$ ipython --no-banner

In [1]: import numpy as np

In [2]: np.set_printoptions(precision=3, suppress=True, linewidth=160)

In [3]: A = np.load("test18.npy")

In [4]: A
Out[4]: 
array([[ 0.   ,  0.   ,  0.   ,  0.   ,  0.   ,  0.   ],
       [ 0.994,  0.98 ,  0.995, -0.97 , -0.273, -0.38 ],
       [ 0.653,  0.345, -0.446,  0.446,  0.804, -0.558],
       [-0.907, -0.782, -0.67 ,  0.438, -0.508,  0.478],
       [-0.999, -0.995, -0.999,  0.989,  0.197,  0.537],
       [-0.988, -0.958, -0.972,  0.885, -0.245,  0.515],
       [-0.721, -0.149,  0.955, -0.926, -0.987,  0.854],
       [ 0.05 ,  0.207,  0.711, -0.611, -0.647,  0.319],
       [ 0.786,  0.867,  0.998, -0.99 , -0.977,  0.658],
       [ 0.05 ,  0.207,  0.711, -0.611, -0.647,  0.319],
       [ 0.53 ,  0.207, -0.585,  0.544,  0.808, -0.537],
       [-0.945, -0.867, -0.876,  0.706, -0.282,  0.422],
       [-0.07 , -0.47 , -0.98 ,  0.952,  0.967, -0.711],
       [-0.963, -0.793,  0.38 , -0.508, -0.969,  0.854],
       [ 0.909,  0.578, -0.814,  0.8  ,  0.982, -0.864],
       [ 0.585,  0.701,  0.982, -0.948, -0.917,  0.515],
       [ 0.   ,  0.   ,  0.   ,  0.   ,  0.   ,  0.   ],
       [ 0.08 ,  0.119,  0.345, -0.273, -0.254,  0.1  ],
       [ 0.994,  0.95 ,  0.501, -0.09 ,  0.965, -0.89 ],
       [-0.973, -0.867, -0.31 ,  0.   , -0.914,  0.789],
       [ 0.905,  0.345, -0.988,  0.978,  0.999, -0.954],
       [-0.43 , -0.397, -0.629,  0.493,  0.273, -0.04 ],
       [-0.617, -0.793, -0.997,  0.987,  0.982, -0.716]])

In [5]: cen = (A - A.mean(axis=0)) / A.std(axis=0)

In [6]: cen.std(axis=0)
Out[6]: array([1., 1., 1., 1., 1., 1.])

In [7]: beta = np.linalg.lstsq(np.delete(cen, 4, axis=1), cen[:, 4])[0]

In [8]: round(1 - np.var(cen[:, 4] - np.delete(cen, 4, axis=1) @ beta), 3)
Out[8]: np.float64(0.975)

In [9]: D = np.linalg.norm(A[:, None] - A[None], axis=-1)

In [10]: (D + 1e9 * np.eye(23)).round(6).argmin(axis=1)
Out[10]: array([16, 15, 10, 11,  5, 11, 13,  9, 15,  7,  2,  5, 22, 19, 20,  8,  0,  0,  2,  3, 14,  0, 12])

In [11]: np.flatnonzero(D[9] < D.mean() / 2)
Out[11]: array([ 7,  9, 15, 17])

In [12]: np.linalg.matrix_rank(D ** 2)
Out[12]: np.int64(8)

In [13]: x = np.array([9, 5, -9, -9, -2, 4])

In [14]: (A @ x).argmax()
Out[14]: np.int64(8)

In [15]: A @ np.eye(6)[0]
Out[15]: 
array([ 0.   ,  0.994,  0.653, -0.907, -0.999, -0.988, -0.721,  0.05 ,  0.786,  0.05 ,  0.53 , -0.945, -0.07 , -0.963,  0.909,  0.585,  0.   ,  0.08 ,  0.994,
       -0.973,  0.905, -0.43 , -0.617])

In [16]: np.sign((A @ x).round(6))
Out[16]: array([ 0.,  1.,  1., -1., -1., -1., -1.,  1.,  1.,  1.,  1., -1., -1., -1.,  1.,  1.,  0.,  1.,  1., -1.,  1., -1., -1.])

In [17]: np.linalg.norm(A @ x) <= np.linalg.norm(A, 2) * np.linalg.norm(x) + 1e-9
Out[17]: np.True_
